$ ipython --no-banner

In [1]: import numpy as np

In [2]: from numpy import linalg as LA

In [3]: np.set_printoptions(suppress=True, linewidth=160)

In [4]: def rd(a):
   ...:     return np.round(a, 2) + 0
   ...: 

In [5]: F = np.loadtxt("m.csv", delimiter=",")

In [6]: print(F)
[[ 2.75 -1.89  1.65  0.88 -5.69]
 [ 4.07  1.96  0.63  2.42 -2.52]
 [ 3.42  1.01  2.07  2.79 -0.76]
 [ 3.28 -3.05  1.17  0.56 -2.38]]

In [7]: out = np.array([[0, 1, 2], [0, 1, 2]])

In [8]: C = np.kron(out, F)

In [9]: C.shape
Out[9]: (8, 15)

In [10]: rd(LA.norm(C, 2)), rd(LA.norm(out, 2) * LA.norm(F, 2))
Out[10]: (np.float64(31.62), np.float64(31.62))

In [11]: out = np.array([[9, 8, -6, -3, 8],
    ...:     [-8, 4, 7, 5, -4],
    ...:     [-1, 2, -8, 6, -6],
    ...:     [7, -1, -6, -3, 0],
    ...:     [-9, -2, 1, 4, -2]])

In [12]: arr = np.triu(out)

In [13]: print(arr)
[[ 9  8 -6 -3  8]
 [ 0  4  7  5 -4]
 [ 0  0 -8  6 -6]
 [ 0  0  0 -3  0]
 [ 0  0  0  0 -2]]

In [14]: # triangular

In [15]: out = arr / LA.norm(arr, axis=1, keepdims=True)

In [16]: G = out @ out.T

In [17]: (G - 2 * np.eye(5)).round(6).argmax(axis=1)
Out[17]: array([3, 4, 4, 0, 2])

In [18]: print(rd(LA.norm(out, axis=1)))
[1. 1. 1. 1. 1.]

In [19]: print(np.argwhere(np.triu(np.abs(G) > 0.95, 1)))
[]

In [20]: W0 = np.loadtxt("data.csv", delimiter=",")

In [21]: W0
Out[21]: 
array([[ 2.92, -2.37, -0.6 , -0.89, -0.24],
       [-0.34, -5.82, -4.84, -3.3 ,  4.37],
       [-5.48,  3.08,  2.5 ,  5.93,  0.78],
       [ 1.19, -0.98,  3.27, -2.14,  0.45],
       [-1.4 ,  5.33,  1.35, -6.16,  1.56],
       [-5.32, -1.  , -1.58,  0.65,  1.09],
       [ 3.23, -2.85,  4.91, -7.67, -0.85],
       [-1.04,  2.03, -6.07, -1.39, -0.67],
       [-1.86, -0.25, -4.53,  4.07,  2.42],
       [ 1.37, -1.81,  2.22,  1.64, -3.86],
       [ 3.76, -2.94,  5.56, -3.18,  5.26],
       [ 0.02, -3.52,  3.22, -3.62, -4.9 ],
       [-1.3 ,  1.68, -0.2 ,  4.88, -2.99],
       [ 5.09,  1.25,  3.84,  1.7 ,  0.32],
       [-6.82, -1.94, -7.68,  5.49,  1.34],
       [-6.6 ,  4.86, -2.06,  4.77,  0.01],
       [ 5.59,  5.27,  0.33, -2.2 , -1.64],
       [ 2.84, -0.16,  0.03,  1.97,  0.66],
       [-3.96, -0.78,  0.36,  7.54,  4.9 ],
       [-1.41, -3.07, -0.23,  0.96, -1.04],
       [ 4.49, -6.85,  2.11,  5.12, -5.7 ],
       [-0.55,  0.11,  6.4 , -2.5 , -2.32],
       [ 6.6 ,  0.5 , -1.19, -9.02,  1.07],
       [-1.02, -7.82, -0.96,  0.37,  4.09],
       [-2.22,  0.45,  0.41, -1.44, -6.17]])

In [22]: Xc = W0 - W0.mean(axis=0)

In [23]: vecs = LA.svd(Xc)[2][:1]

In [24]: out = Xc - Xc @ vecs.T @ vecs

In [25]: rd(np.cov(Xc @ vecs.T, rowvar=False))
Out[25]: np.float64(28.89)
